% python3 -q
>>> import numpy as np
>>> np.set_printoptions(precision=3, suppress=True, linewidth=100, legacy="1.25")
>>> def tidy(a):
...     return np.round(a, 3) + 0
... 
>>> feats = np.load("data.npy")
>>> feats
array([[1, 0, 0, 0],
       [0, 0, 0, 0],
       [0, 0, 1, 0],
       [0, 0, 0, 0]])
>>> tidy(np.linalg.norm(feats, axis=0))
array([1., 0., 1., 0.])
>>> feats @ feats.T
array([[1, 0, 0, 0],
       [0, 0, 0, 0],
       [0, 0, 1, 0],
       [0, 0, 0, 0]])
>>> feats[:, 2] @ feats[:, 3]
0
>>> mat = np.load("m.npy")
>>> mat
array([[0, 0, 0, 0, 0],
       [1, 0, 0, 0, 0],
       [0, 0, 2, 0, 0],
       [0, 0, 0, 0, 2],
       [0, 1, 0, 0, 0]])
>>> # splits into 2 blocks
>>> tidy(np.trace(np.linalg.pinv(mat) @ mat))
4.0
>>> np.linalg.lstsq(mat[:-1].T, mat[-1])[2]
3
>>> left, sig, Vh = np.linalg.svd(mat)
>>> sig
array([2., 2., 1., 1., 0.])
>>> np.argmax(sig[:-1] / (sig[1:] + 1e-6)) + 1
4
>>> out = left[:, :4] @ np.diag(sig[:4]) @ Vh[:4]
>>> np.abs(mat - out).max()
0.0
>>> tidy(np.linalg.norm(mat - out) / np.linalg.norm(mat))
0.0
>>> out
array([[0., 0., 0., 0., 0.],
       [1., 0., 0., 0., 0.],
       [0., 0., 2., 0., 0.],
       [0., 0., 0., 0., 2.],
       [0., 1., 0., 0., 0.]])
>>> tidy(np.linalg.norm(mat - out, 2)), sig[4]
(0.0, 0.0)
>>> tidy(np.linalg.norm(mat, axis=0))
array([1., 1., 2., 0., 2.])
>>> tidy(np.linalg.svd(mat, compute_uv=False))
array([2., 2., 1., 1., 0.])
>>> rk = np.linalg.matrix_rank(mat)
>>> rk
4
>>> null = np.linalg.svd(mat)[2][rk:].T
>>> [int(np.linalg.matrix_rank(np.delete(mat, i, axis=0))) for i in range(5)]
[4, 3, 3, 3, 3]
>>> null[:, 0] / null[np.abs(null[:, 0]).round(6).argmax(), 0]
array([-0., -0., -0.,  1., -0.])
>>> null @ null.T
array([[0., 0., 0., 0., 0.],
       [0., 0., 0., 0., 0.],
       [0., 0., 0., 0., 0.],
       [0., 0., 0., 1., 0.],
       [0., 0., 0., 0., 0.]])
>>> blk = np.stack([mat, -2 * mat, mat[::-1]])
>>> tidy(np.linalg.norm(blk, axis=(1, 2)))
array([3.162, 6.325, 3.162])
>>> np.einsum("bij,cij->bc", blk, blk)
array([[ 10, -20,   4],
       [-20,  40,  -8],
       [  4,  -8,  10]])
>>> tidy(np.linalg.det(blk))
array([0., 0., 0.])
>>> np.linalg.matrix_rank(blk.reshape(3, -1))
2
>>> (blk @ mat.T).shape
(3, 5, 5)
>>> W0 = np.loadtxt("block17.csv", delimiter=",")
>>> W0
array([[ 2.,  3.,  0.,  0.],
       [ 0., -3.,  0.,  0.],
       [ 0.,  0.,  2.,  3.],
       [ 0.,  0.,  0., -3.]])
>>> tidy(np.linalg.det(W0.T))
36.0
>>> np.poly(W0)
array([  1.,   2., -11., -12.,  36.])
>>> tidy(np.linalg.eigvals(W0))
array([ 2., -3.,  2., -3.])
>>> r0 = np.array([1, 8, 0, -8, 1, 8])
>>> rng = np.random.default_rng(0)
>>> J = np.outer(rng.normal(size=12), r0) + 0.3 * rng.normal(size=(12, 6))
>>> tidy(J)
array([[ -0.572,   0.94 ,  -0.374,  -1.226,  -0.038,   0.911],
       [ -0.009,  -0.744,  -0.039,   1.467,  -0.332,  -0.951],
       [  0.911,   5.152,  -0.223,  -5.4  ,   0.503,   5.189],
       [ -0.198,   0.776,  -0.048,  -0.677,   0.169,   0.946],
       [ -0.732,  -4.324,   0.235,   4.733,  -0.913,  -3.831],
       [  0.765,   3.127,   0.079,  -2.987,   0.799,   3.481],
       [  1.844,  10.827,   0.107, -10.794,   1.303,  10.629],
       [  0.561,   7.695,   0.129,  -7.368,   0.592,   7.378],
       [ -0.835,  -5.981,   0.522,   5.481,  -0.605,  -5.707],
       [ -0.79 ,  -9.727,   0.19 ,   9.462,  -1.25 ,  -9.918],
       [ -0.322,  -5.172,   0.547,   4.59 ,  -0.822,  -4.706],
       [  0.056,   0.931,   0.057,  -0.521,  -0.072,   0.003]])
>>> cen = J - J.mean(axis=0)
>>> evecs = np.linalg.svd(cen)[2][:1]
>>> out = cen - cen @ evecs.T @ evecs
>>> np.linalg.norm(out, axis=1).round(6).argmax()
0
>>> tidy((cen @ evecs.T).std(axis=0))
array([9.798])
>>> out = np.array([[0, 0, 1], [2, 1, 2]])
>>> basis = np.kron(out, W0)
>>> basis.shape
(8, 12)
>>> X = np.array([[2, 2, 1, 0], [0, 1, -1, -1]]) * (rng.random((2, 4)) < 0.3)
>>> X
array([[ 0,  0,  1,  0],
       [ 0,  0, -1,  0]])
>>> # column 2 is much longer than the rest
>>> left, sig, Vh = np.linalg.svd(X)
>>> np.argmax(sig[:-1] / (sig[1:] + 1e-6)) + 1
1
>>> tidy(sig)
array([1.414, 0.   ])
>>> out = left[:, :1] @ np.diag(sig[:1]) @ Vh[:1]
>>> np.linalg.matrix_rank(X, rtol=0.05)
1
>>> tidy(np.linalg.norm(X - out) / np.linalg.norm(X))
0.0
>>> tidy(np.linalg.norm(X - out, 2)), sig[1]
(0.0, 0.0)
>>> np.linalg.matrix_rank(out)
1
>>> X @ X.T
array([[ 1, -1],
       [-1,  1]])
>>> tidy(np.linalg.pinv(X))
array([[ 0. ,  0. ],
       [ 0. ,  0. ],
       [ 0.5, -0.5],
       [ 0. ,  0. ]])
>>> tidy(np.linalg.norm(X, axis=0))
array([0.   , 0.   , 1.414, 0.   ])
>>> blk = np.stack([X, 3 * X, X[::-1]])
>>> blk.shape
(3, 2, 4)
>>> tidy(np.linalg.norm(blk, axis=(1, 2)))
array([1.414, 4.243, 1.414])
>>> (blk @ X.T).shape
(3, 2, 2)
>>> rk = np.linalg.matrix_rank(X)
>>> rk
1
>>> null = np.linalg.svd(X)[2][rk:].T
>>> [int(np.linalg.matrix_rank(X[:, :j + 1])) for j in range(4)]
[0, 0, 1, 1]
>>> np.linalg.matrix_rank(X.T @ X), np.linalg.matrix_rank(X @ X.T)
(1, 1)
>>> [int(np.linalg.matrix_rank(np.delete(X, i, axis=0))) for i in range(2)]
[1, 1]
>>> null @ null.T
array([[1., 0., 0., 0.],
       [0., 1., 0., 0.],
       [0., 0., 0., 0.],
       [0., 0., 0., 1.]])
>>> np.linalg.lstsq(X[:-1].T, X[-1])[2]
1
>>> np.unique(X.round(6), axis=0).shape
(2, 4)
>>> tidy(X @ np.linalg.pinv(X) @ X)
array([[ 0.,  0.,  1.,  0.],
       [ 0.,  0., -1.,  0.]])
>>> F = np.load("sample3.npy")
>>> F
array([[ 5.01 , -2.995,  4.045, -0.937,  4.09 ],
       [ 4.93 , -3.077,  3.931, -1.125,  3.994]])
>>> out = np.array([[3, -1, -3], [3, 0, 5]])
>>> basis = np.kron(out, F)
>>> basis.shape
(4, 15)
>>> np.linalg.matrix_rank(basis)
4
>>> x0 = np.array([-3, -2, 2, -3, 1])
>>> a = np.maximum(F @ x0, 0)
>>> tidy(F.T @ a)
array([ 62.328, -38.116,  49.997, -12.995,  50.68 ])
>>> tidy(np.maximum(F @ (3 * x0), 0))
array([17.853, 19.785])
>>> np.flatnonzero(a > 1e-9)
array([0, 1])
>>> tidy(np.maximum(F @ x0, 0) - np.maximum(-F @ x0, 0))
array([5.951, 6.595])
>>> left, sig, Vh = np.linalg.svd(F, full_matrices=False)
>>> tidy(left.T @ F @ Vh.T)
array([[11.595,  0.   ],
       [ 0.   ,  0.175]])
>>> tidy(np.sqrt((sig ** 2).sum())), tidy(np.linalg.norm(F))
(11.597, 11.597)
>>> left.shape, sig.shape, Vh.shape
((2, 2), (2,), (2, 5))
>>> tidy(sig / sig[0])
array([1.   , 0.015])
>>> (sig > 1e-8).sum()
2
>>> tidy(np.cumsum(sig ** 2) / np.sum(sig ** 2))
array([1., 1.])
>>> tidy(np.abs(Vh[0]))
array([0.606, 0.37 , 0.486, 0.126, 0.493])
>>> r0 = np.array([1, 2, 3, 1]) + 0.5
>>> E = np.outer(r0, r0) / (r0 @ r0)
>>> tidy(E)
array([[0.098, 0.163, 0.228, 0.098],
       [0.163, 0.272, 0.38 , 0.163],
       [0.228, 0.38 , 0.533, 0.228],
       [0.098, 0.163, 0.228, 0.098]])
>>> left, sig, Vh = np.linalg.svd(E)
>>> np.argmax(sig[:-1] / (sig[1:] + 1e-6)) + 1
1
>>> tidy(sig)
array([1., 0., 0., 0.])
>>> out = left[:, :1] @ np.diag(sig[:1]) @ Vh[:1]
>>> tidy(np.linalg.norm(E - out) / np.linalg.norm(E))
0.0
>>> tidy(np.linalg.norm(E - out, 2)), tidy(sig[1])
(0.0, 0.0)
>>> tidy(out)
array([[0.098, 0.163, 0.228, 0.098],
       [0.163, 0.272, 0.38 , 0.163],
       [0.228, 0.38 , 0.533, 0.228],
       [0.098, 0.163, 0.228, 0.098]])
>>> np.linalg.matrix_rank(out)
1
>>> tidy(np.abs(E - out).max())
0.0
>>> np.linalg.matrix_rank(E, rtol=0.05)
1
>>> ev, evecs = np.linalg.eigh(out)
>>> tidy(evecs.T @ evecs)
array([[1., 0., 0., 0.],
       [0., 1., 0., 0.],
       [0., 0., 1., 0.],
       [0., 0., 0., 1.]])
>>> tidy(np.linalg.eigvalsh(out @ out))
array([0., 0., 0., 1.])
>>> tidy(np.abs(evecs[:, -1]))
array([0.313, 0.521, 0.73 , 0.313])
>>> np.unique(ev.round(6) + 0, return_counts=True)[1]
array([3, 1])
>>> r0, r1 = E[2], E[0]
>>> tidy(r0 @ r1)
0.228
>>> pr = (r0 @ r1) / (r0 @ r0) * r0
>>> tidy(np.linalg.norm(r0 + r1) ** 2 + np.linalg.norm(r0 - r1) ** 2)
1.261
>>> tidy(np.outer(r0, r1))
array([[0.022, 0.037, 0.052, 0.022],
       [0.037, 0.062, 0.087, 0.037],
       [0.052, 0.087, 0.122, 0.052],
       [0.022, 0.037, 0.052, 0.022]])
>>> np.linalg.matrix_rank(np.outer(r0, r1))
1
>>> tidy(E @ np.linalg.pinv(E) @ E)
array([[0.098, 0.163, 0.228, 0.098],
       [0.163, 0.272, 0.38 , 0.163],
       [0.228, 0.38 , 0.533, 0.228],
       [0.098, 0.163, 0.228, 0.098]])
>>> np.linalg.lstsq(E[:-1].T, E[-1])[2]
1
>>> tidy(np.trace(np.linalg.pinv(E) @ E))
1.0
>>> np.unique(E.round(6), axis=0).shape
(3, 4)
>>> np.allclose(E[:-1].T @ np.linalg.lstsq(E[:-1].T, E[-1])[0], E[-1])
True
>>> K = 3 * np.eye(3) + np.ones((3, 3))
>>> K
array([[4., 1., 1.],
       [1., 4., 1.],
       [1., 1., 4.]])
>>> x0 = np.array([1, 2, -1, 2, 1])
>>> np.linalg.norm(mat @ x0) <= np.linalg.norm(mat, 2) * np.linalg.norm(x0) + 1e-9
True
>>> mat @ np.eye(5)[4]
array([0., 0., 0., 2., 0.])
>>> (mat * x0).sum(axis=1)
array([ 0,  1, -2,  2,  2])
>>> (mat @ x0).argmax()
3
>>> mat @ x0
array([ 0,  1, -2,  2,  2])
>>> mat @ np.ones(5)
array([0., 1., 2., 2., 1.])
>>> low = np.linalg.cholesky(K)
>>> np.prod(np.diag(low)) ** 2, tidy(np.linalg.det(K))
(54.0, 54.0)
>>> def softmax(z):
...     e = np.exp(z - z.max(axis=-1, keepdims=True))
...     return e / e.sum(axis=-1, keepdims=True)
... 
>>> tidy(softmax(F[0] + 3))
array([0.561, 0.   , 0.214, 0.001, 0.224])
>>> tidy(softmax(F).sum(axis=1))
array([1., 1.])
>>> tidy(softmax(F[0]))
array([0.561, 0.   , 0.214, 0.001, 0.224])
>>> S = F @ F.T / np.sqrt(5)
>>> tidy(softmax(S + np.triu(np.full(S.shape, -np.inf), 1)))
array([[1.   , 0.   ],
       [0.584, 0.416]])
>>> tidy(softmax(S)[0] @ F)
array([ 4.977, -3.028,  3.998, -1.014,  4.051])
>>> softmax(S).round(6).argmax(axis=1)
array([0, 0])
